$ python3 -q
>>> import numpy as np
>>> from numpy import linalg as LA
>>> np.set_printoptions(precision=1, suppress=True, linewidth=160)
>>> rnd = lambda a: np.round(a, 1) + 0
>>> mat = np.loadtxt("data.csv", delimiter=",")
>>> mat
array([[ 0. ,  0.6,  2.1],
       [-2.6,  1.1,  0.1],
       [ 1. , -0.2,  2.3],
       [-2.4,  0.9,  0.1]])
>>> [round(float(x), 1) for x in LA.svd(mat, compute_uv=False)[:3]]
[4.0, 3.1, 0.3]
>>> LA.cond(mat) > 100
np.False_
>>> data = np.loadtxt("out18.csv", delimiter=",")
>>> rnd(data)
array([[ 1.4,  2.3, -0.4],
       [-0.3,  0.3,  0.8],
       [ 0.3,  2. ,  1.3]])
>>> U, s, vt = LA.svd(data)
>>> np.argmax(s[:-1] / (s[1:] + 1e-6)) + 1
np.int64(2)
>>> rnd(s)
array([3.4, 1.7, 0. ])
>>> other = U[:, :2] @ np.diag(s[:2]) @ vt[:2]
>>> rnd(np.abs(data - other).max())
np.float64(0.0)
>>> LA.matrix_rank(data, rtol=0.05)
np.int64(2)
>>> rnd(other)
array([[ 1.4,  2.3, -0.4],
       [-0.3,  0.3,  0.8],
       [ 0.3,  2. ,  1.3]])
>>> hat = mat @ LA.solve(mat.T @ mat, mat.T)
>>> rnd(hat)
array([[ 1. ,  0.1,  0. , -0.1],
       [ 0.1,  0.5, -0.1,  0.5],
       [ 0. , -0.1,  1. ,  0.1],
       [-0.1,  0.5,  0.1,  0.5]])
>>> rnd(np.trace(hat))
np.float64(3.0)
>>> A = np.loadtxt("dump.csv", delimiter=",")
>>> A
array([[-3.,  2., -1., -1.],
       [ 0., -3.,  2., -2.],
       [ 0.,  0., -3.,  0.],
       [ 0.,  0.,  0., -1.]])
>>> other = LA.inv(A)
>>> rnd(LA.slogdet(A)[0])
np.float64(1.0)
>>> rnd(LA.inv(other))
array([[-3.,  2., -1., -1.],
       [ 0., -3.,  2., -2.],
       [ 0.,  0., -3.,  0.],
       [ 0.,  0.,  0., -1.]])
>>> rnd(LA.det(A) * LA.det(other))
np.float64(1.0)
>>> np.allclose(other, A.T)
False
>>> rnd(LA.cond(A))
np.float64(7.4)
>>> rnd(other)
array([[-0.3, -0.2,  0. ,  0.8],
       [ 0. , -0.3, -0.2,  0.7],
       [ 0. ,  0. , -0.3,  0. ],
       [ 0. ,  0. ,  0. , -1. ]])
>>> rnd(LA.det(A) * other)
array([[ -9.,  -6.,  -1.,  21.],
       [  0.,  -9.,  -6.,  18.],
       [  0.,   0.,  -9.,   0.],
       [  0.,   0.,   0., -27.]])
